In [1]: import numpy as np

In [2]: from numpy import linalg as LA

In [3]: np.set_printoptions(suppress=True, linewidth=160)

In [4]: m1 = np.loadtxt("arr.csv", delimiter=",")

In [5]: m1
Out[5]: 
array([[ 0.,  0.,  8.,  8.],
       [ 0.,  0.,  0.,  0.],
       [-2., -2., 10., 10.],
       [ 0.,  0.,  0.,  0.]])

In [6]: LA.cond(m1) > 100
Out[6]: np.True_

In [7]: round(float(LA.norm(m1, 2) / LA.norm(m1)), 1)
Out[7]: 1.0

In [8]: [round(float(x), 1) for x in LA.svd(m1, compute_uv=False)[:3]]
Out[8]: [18.2, 1.8, 0.0]

In [9]: np.allclose(m1, m1.T)
Out[9]: False

In [10]: np.allclose(m1 @ m1.T, m1.T @ m1)
Out[10]: False

In [11]: round(float(LA.det(m1)), 1)
Out[11]: 0.0

In [12]: (m1 + m1.T) / 2
Out[12]: 
array([[ 0.,  0.,  3.,  4.],
       [ 0.,  0., -1.,  0.],
       [ 3., -1., 10.,  5.],
       [ 4.,  0.,  5.,  0.]])

In [13]: u = np.array([-2, 8, -6, -2, 9]) + 0.5

In [14]: mat = np.eye(5) - 2 * np.outer(u, u) / (u @ u)

In [15]: mat.round(1) + 0
Out[15]: 
array([[ 1. ,  0.1, -0.1,  0. ,  0.1],
       [ 0.1,  0.3,  0.5,  0.1, -0.8],
       [-0.1,  0.5,  0.7, -0.1,  0.5],
       [ 0. ,  0.1, -0.1,  1. ,  0.1],
       [ 0.1, -0.8,  0.5,  0.1,  0.1]])

In [16]: O, evecs = LA.qr(mat[:, :2])[0], LA.qr(mat[:, 2:])[0]

In [17]: s = LA.svd(O.T @ evecs, compute_uv=False)

In [18]: np.round(LA.norm(O @ O.T - evecs @ evecs.T, 2), 1)
Out[18]: np.float64(1.0)

In [19]: B = mat / LA.norm(mat, axis=1, keepdims=True)

In [20]: C2 = B @ B.T

In [21]: np.argwhere(np.triu(np.abs(C2) > 0.95, 1))
Out[21]: array([], shape=(0, 2), dtype=int64)

In [22]: np.abs(np.diag(LA.qr(m1)[1])) > 1e-9
Out[22]: array([ True, False,  True, False])

In [23]: np.round(m1 @ LA.pinv(m1) @ m1, 1) + 0
Out[23]: 
array([[ 0.,  0.,  8.,  8.],
       [ 0.,  0.,  0.,  0.],
       [-2., -2., 10., 10.],
       [ 0.,  0.,  0.,  0.]])

In [24]: np.unique(m1.round(6), axis=0).shape
Out[24]: (3, 4)

In [25]: np.round(np.trace(LA.pinv(m1) @ m1), 1)
Out[25]: np.float64(2.0)

In [26]: B = LA.inv(mat)

In [27]: np.round(LA.det(mat) * B, 1) + 0
Out[27]: 
array([[-1. , -0.1,  0.1,  0. , -0.1],
       [-0.1, -0.3, -0.5, -0.1,  0.8],
       [ 0.1, -0.5, -0.7,  0.1, -0.5],
       [ 0. , -0.1,  0.1, -1. , -0.1],
       [-0.1,  0.8, -0.5, -0.1, -0.1]])

In [28]: np.round(LA.slogdet(mat)[0], 1)
Out[28]: np.float64(-1.0)

In [29]: B.round(1) + 0
Out[29]: 
array([[ 1. ,  0.1, -0.1,  0. ,  0.1],
       [ 0.1,  0.3,  0.5,  0.1, -0.8],
       [-0.1,  0.5,  0.7, -0.1,  0.5],
       [ 0. ,  0.1, -0.1,  1. ,  0.1],
       [ 0.1, -0.8,  0.5,  0.1,  0.1]])
